>>> import numpy as np
>>> np.set_printoptions(suppress=True, linewidth=120)
>>> F = np.load("layer9.npy")
>>> F.round(3)
array([[0.029, 0.143, 0.086],
       [0.143, 0.714, 0.429],
       [0.086, 0.429, 0.257]])
>>> theta = np.radians(135)
>>> r_ = np.eye(3)
>>> r_[2, 2] = r_[1, 1] = np.cos(theta)
>>> r_[2, 1], r_[1, 2] = -np.sin(theta), np.sin(theta)
>>> r_.round(3)
array([[ 1.   ,  0.   ,  0.   ],
       [ 0.   , -0.707,  0.707],
       [ 0.   , -0.707, -0.707]])
>>> B = F @ r_.T
>>> np.allclose(F @ F.T, B @ B.T)
True
>>> x0 = np.array([-3, 0, 3])
>>> rhs = r_ @ x0
>>> rhs.round(3)
array([-3.   ,  2.121, -2.121])
>>> np.round(np.linalg.solve(r_, rhs + r_[:, 0]), 3)
array([-2., -0.,  3.])
>>> np.round(np.linalg.solve(r_, -1 * rhs), 3)
array([ 3., -0., -3.])
>>> np.round(np.linalg.solve(r_.T, r_[0]), 3)
array([ 1.,  0., -0.])
>>> np.round(np.linalg.solve(r_, r_[:, 2]), 3)
array([ 0., -0.,  1.])
>>> np.round(np.linalg.solve(r_, rhs), 3)
array([-3., -0.,  3.])
>>> r = np.linalg.matrix_rank(F)
>>> r
np.int64(1)
>>> N = np.linalg.svd(F)[2][r:].T
>>> np.round(F @ N, 3) + 0
array([[0., 0.],
       [0., 0.],
       [0., 0.]])
>>> np.round(N @ N.T, 3)
array([[ 0.971, -0.143, -0.086],
       [-0.143,  0.286, -0.429],
       [-0.086, -0.429,  0.743]])
>>> [int(np.linalg.matrix_rank(np.delete(F, i, axis=0))) for i in range(3)]
[1, 1, 1]
>>> np.linalg.matrix_rank(F.T @ F), np.linalg.matrix_rank(F @ F.T)
(np.int64(1), np.int64(1))
>>> rng = np.random.default_rng(6892)
>>> B = F + rng.integers(-2, 3, (3, 1)) @ rng.integers(-2, 3, (1, 3))
>>> B.round(3)
array([[2.029, 0.143, 4.086],
       [1.143, 0.714, 2.429],
       [2.086, 0.429, 4.257]])
>>> np.round(np.linalg.svd(B - F, compute_uv=False), 3) + 0
array([6.708, 0.   , 0.   ])
>>> np.round(B - F, 3)
array([[2., 0., 4.],
       [1., 0., 2.],
       [2., 0., 4.]])
>>> np.round(np.trace(np.linalg.pinv(F) @ F), 3)
np.float64(1.0)
>>> np.abs(np.diag(np.linalg.qr(F)[1])) > 1e-9
array([ True, False, False])
>>> np.allclose(F[:-1].T @ np.linalg.lstsq(F[:-1].T, F[-1])[0], F[-1])
True
>>> A = np.eye(2, dtype=int)[rng.permutation(2)]
>>> A
array([[0, 1],
       [1, 0]])
>>> np.round(np.linalg.pinv(A), 3)
array([[0., 1.],
       [1., 0.]])
>>> A[:, 1] @ A[:, 0]
np.int64(0)
>>> np.round(np.linalg.svd(A, compute_uv=False), 3)
array([1., 1.])
>>> K = np.load("data.npy")
>>> K
array([[-2, -2, -2, -2],
       [-2, -4, -4, -4],
       [-2, -4, -6, -6],
       [-2, -4, -6, -8]])
>>> B = K + rng.integers(-2, 3, (4, 1)) @ rng.integers(-2, 3, (1, 4))
>>> B
array([[ -4,  -4,  -4,  -1],
       [ -2,  -4,  -4,  -4],
       [ -6,  -8, -10,  -4],
       [ -4,  -6,  -8,  -7]])
>>> np.round(np.linalg.svd(B - K, compute_uv=False), 3) + 0
array([8.832, 0.   , 0.   , 0.   ])
>>> x0 = np.array([0, 0, 0, 1])
>>> h = np.maximum(B @ x0, 0)
>>> np.flatnonzero(h > 1e-9)
array([], dtype=int64)
>>> np.maximum(B @ x0, 0) - np.maximum(-B @ x0, 0)
array([-1, -4, -4, -7])
>>> B * (h > 1e-9)[:, None]
array([[0, 0, 0, 0],
       [0, 0, 0, 0],
       [0, 0, 0, 0],
       [0, 0, 0, 0]])
>>> h
array([0, 0, 0, 0])
>>> B = np.linalg.inv(K)
>>> B
array([[-1. ,  0.5, -0. , -0. ],
       [ 0.5, -1. ,  0.5, -0. ],
       [-0. ,  0.5, -1. ,  0.5],
       [-0. , -0. ,  0.5, -0.5]])
>>> np.round(np.linalg.inv(B), 3)
array([[-2., -2., -2., -2.],
       [-2., -4., -4., -4.],
       [-2., -4., -6., -6.],
       [-2., -4., -6., -8.]])
>>> round(float(np.linalg.cond(K)), 3)
29.284
>>> np.round(np.linalg.det(K) * np.linalg.det(B), 3)
np.float64(1.0)
>>> (np.abs(B) > 1e-9).astype(int)
array([[1, 1, 0, 0],
       [1, 1, 1, 0],
       [0, 1, 1, 1],
       [0, 0, 1, 1]])
>>> round(np.linalg.slogdet(K)[0], 3)
np.float64(1.0)
>>> M = np.loadtxt("run14.csv", delimiter=",")
>>> M
array([[ 0.,  1.,  0.,  0.],
       [-3.,  0.,  0.,  0.],
       [ 0.,  0.,  2.,  0.],
       [ 0.,  0.,  0.,  1.]])
>>> M[:, 2] @ M[:, 1]
np.float64(0.0)
>>> np.round(np.linalg.pinv(M), 3)
array([[ 0.   , -0.333,  0.   ,  0.   ],
       [ 1.   ,  0.   ,  0.   ,  0.   ],
       [ 0.   ,  0.   ,  0.5  ,  0.   ],
       [ 0.   ,  0.   ,  0.   ,  1.   ]])
>>> B = np.array([[-3, 5, 2], [1, 3, -2], [0, -1, 5], [-4, -3, 5]])
>>> np.linalg.matrix_rank(K @ B)
np.int64(3)
>>> np.einsum("ij->j", K)
array([ -8, -14, -18, -20])
>>> idx = rng.permutation(4)
>>> idx
array([3, 2, 1, 0])
>>> B = K[idx][:, idx]
>>> np.round(np.sort(np.abs(np.linalg.eigvals(B))), 3)
array([ 0.566,  0.852,  2.   , 16.582])
>>> B
array([[-8, -6, -4, -2],
       [-6, -6, -4, -2],
       [-4, -4, -4, -2],
       [-2, -2, -2, -2]])
>>> np.trace(B)
np.int64(-20)
>>> np.allclose(B, K)
False
>>> np.diag(B)
array([-8, -6, -4, -2])
>>> arr = np.load("a.npy")
>>> arr
array([[ 1.9, -0.4, -0.5],
       [ 1.5, -0.4, -1.3],
       [ 0.1,  2. ,  0.1],
       [-1.1,  1. , -0.7]])
>>> O, r_ = np.linalg.qr(M)
>>> np.allclose(r_.T @ r_, M.T @ M)
True
>>> O.T @ O
array([[1., 0., 0., 0.],
       [0., 1., 0., 0.],
       [0., 0., 1., 0.],
       [0., 0., 0., 1.]])
>>> abs(r_[0, 0]), np.round(np.linalg.norm(M[:, 0]), 3)
(np.float64(3.0), np.float64(3.0))
>>> np.abs(np.diag(r_))
array([3., 1., 2., 1.])
>>> X = np.maximum(np.array([[1, 3],
...     [2, 0],
...     [0, 1],
...     [2, 1],
...     [0, 3],
...     [3, 2],
...     [0, 1],
...     [1, 3],
...     [1, 2],
...     [1, 3],
...     [0, 1],
...     [2, 2],
...     [0, 1],
...     [3, 2],
...     [2, 1],
...     [1, 1],
...     [3, 1],
...     [3, 3],
...     [2, 3],
...     [0, 2]]) @ np.array([[5, 3, 5], [2, 2, 3]]) + np.array([2, 2, 1]), 0)
>>> X
array([[13, 11, 15],
       [12,  8, 11],
       [ 4,  4,  4],
       [14, 10, 14],
       [ 8,  8, 10],
       [21, 15, 22],
       [ 4,  4,  4],
       [13, 11, 15],
       [11,  9, 12],
       [13, 11, 15],
       [ 4,  4,  4],
       [16, 12, 17],
       [ 4,  4,  4],
       [21, 15, 22],
       [14, 10, 14],
       [ 9,  7,  9],
       [19, 13, 19],
       [23, 17, 25],
       [18, 14, 20],
       [ 6,  6,  7]])
>>> B = X + rng.integers(-2, 3, (20, 1)) @ rng.integers(-2, 3, (1, 3))
>>> B
array([[12,  9, 15],
       [14, 12, 11],
       [ 5,  6,  4],
       [15, 12, 14],
       [ 8,  8, 10],
       [22, 17, 22],
       [ 5,  6,  4],
       [14, 13, 15],
       [11,  9, 12],
       [11,  7, 15],
       [ 4,  4,  4],
       [18, 16, 17],
       [ 6,  8,  4],
       [21, 15, 22],
       [13,  8, 14],
       [10,  9,  9],
       [18, 11, 19],
       [24, 19, 25],
       [18, 14, 20],
       [ 7,  8,  7]])
>>> np.abs(B - X).sum(axis=1)
array([3, 6, 3, 3, 0, 3, 3, 3, 0, 6, 0, 6, 6, 0, 3, 3, 3, 3, 0, 3])
>>> np.linalg.matrix_rank(B - X, tol=1e-8)
np.int64(1)
>>> np.round(np.linalg.svd(B - X, compute_uv=False), 3) + 0
array([11.619,  0.   ,  0.   ])
>>> Ac = (B - B.mean(axis=0)) / B.std(axis=0)
>>> np.round(Ac.std(axis=0), 3)
array([1., 1., 1.])
>>> beta = np.linalg.lstsq(np.delete(Ac, 0, axis=1), Ac[:, 0])[0]
>>> beta.round(3)
array([0.403, 0.621])
>>> np.abs(beta).argmax()
np.int64(1)
>>> f, g = X[8], X[13]
>>> f @ f
np.int64(346)
>>> pr = (f @ g) / (f @ f) * f
>>> pr.round(3)
array([20.029, 16.387, 21.85 ])
>>> np.outer(f, g)
array([[231, 165, 242],
       [189, 135, 198],
       [252, 180, 264]])
>>> np.linalg.matrix_rank(np.outer(f, g))
np.int64(1)
>>> np.round(np.linalg.norm(f + g) ** 2 + np.linalg.norm(f - g) ** 2, 3)
np.float64(2992.0)
>>> np.round(g - pr, 3)
array([ 0.971, -1.387,  0.15 ])
>>> W2 = X[[4, 1]].astype(float)
>>> for _ in range(3):
...     idx = np.linalg.norm(X[:, None] - W2, axis=-1).argmin(axis=1)
...     W2 = np.array([X[idx == j].mean(axis=0) for j in range(2)])
... 
>>> idx
array([1, 1, 0, 1, 0, 1, 0, 1, 1, 1, 0, 1, 0, 1, 1, 0, 1, 1, 1, 0])
>>> np.round(W2[1] - W2[0], 3)
array([10.429,  6.714, 11.   ])
>>> E = np.loadtxt("x.csv", delimiter=",")
>>> E
array([[-3.,  4.,  0.,  0.],
       [-1.,  0.,  0.,  0.],
       [ 0.,  0., -3.,  4.],
       [ 0.,  0., -1.,  0.]])
>>> x0 = np.array([-2, 3, 0, 2])
>>> rhs = E @ x0
>>> rhs
array([18.,  2.,  8.,  0.])
>>> np.round(np.linalg.solve(E, rhs + E[:, 0]), 3)
array([-1.,  3., -0.,  2.])
>>> np.round(np.linalg.solve(E, E[:, 2]), 3) + 0
array([0., 0., 1., 0.])
>>> np.round(np.linalg.solve(E.T, E[2]), 3)
array([ 0., -0.,  1., -0.])
>>> np.round(np.linalg.solve(E, rhs), 3)
array([-2.,  3., -0.,  2.])
>>> (E != 0).astype(int)
array([[1, 1, 0, 0],
       [1, 0, 0, 0],
       [0, 0, 1, 1],
       [0, 0, 1, 0]])
>>> E @ E
array([[  5., -12.,   0.,   0.],
       [  3.,  -4.,   0.,   0.],
       [  0.,   0.,   5., -12.],
       [  0.,   0.,   3.,  -4.]])
>>> np.flatnonzero(np.linalg.matrix_power((E != 0) + (E.T != 0) + np.eye(4), 4)[1])
array([0, 1])
>>> round(float(np.linalg.det(E)), 3)
16.0
